>>> import numpy as np
>>> from numpy import linalg as LA
>>> np.set_printoptions(precision=1, suppress=True, linewidth=120)
>>> def rd(a):
...     return np.round(a, 1) + 0
... 
>>> feats = np.array([[0, 2, 2, 0], [1, 0, 0, 2], [2, 0, 1, 0], [2, 1, 1, 0]])
>>> feats[0] = feats[3]
>>> feats
array([[2, 1, 1, 0],
       [1, 0, 0, 2],
       [2, 0, 1, 0],
       [2, 1, 1, 0]])
>>> # row 3 repeats row 0
>>> U, sv, VT = LA.svd(feats)
>>> V = VT[:(sv > 1e-8).sum()]
>>> rng = np.random.default_rng(74)
>>> x = feats[1] + 3 * feats[3] + rng.integers(2) * np.eye(4)[0]
>>> x
array([7., 3., 3., 2.])
>>> LA.matrix_rank(np.vstack([feats, x]))
np.int64(3)
>>> rd(LA.norm(x - V.T @ V @ x))
np.float64(0.0)
>>> rd(V.T @ V)
array([[ 0.8,  0. ,  0.4,  0.1],
       [ 0. ,  1. ,  0. ,  0. ],
       [ 0.4,  0. ,  0.2, -0.2],
       [ 0.1,  0. , -0.2,  1. ]])
>>> np.allclose(V.T @ V @ x, x)
True
>>> np.trace(feats)
np.int64(3)
>>> rd(np.sort(np.abs(LA.eigvals(feats))))
array([0. , 0.7, 1.3, 3.6])
>>> np.allclose(feats @ feats.T, feats.T @ feats)
False
>>> LA.matrix_power(feats, 2)
array([[7, 2, 3, 2],
       [6, 3, 3, 0],
       [6, 2, 3, 0],
       [7, 2, 3, 2]])
>>> rd(LA.det(feats))
np.float64(0.0)
>>> rd(np.abs(LA.eigvals(feats)).max())
np.float64(3.6)
>>> LA.cond(feats) > 100
np.True_
>>> [round(float(x), 1) for x in LA.svd(feats, compute_uv=False)[:3]]
[4.2, 2.0, 0.8]
>>> rk = LA.matrix_rank(feats)
>>> rk
np.int64(3)
>>> null = LA.svd(feats)[2][rk:].T
>>> [int(LA.matrix_rank(feats[:i])) for i in range(1, len(feats) + 1)]
[1, 2, 3, 3]
>>> null.shape
(4, 1)
>>> rd(null @ null.T)
array([[ 0.2,  0. , -0.4, -0.1],
       [ 0. ,  0. ,  0. ,  0. ],
       [-0.4,  0. ,  0.8,  0.2],
       [-0.1,  0. ,  0.2,  0. ]])
>>> np.allclose(feats @ null, 0)
True
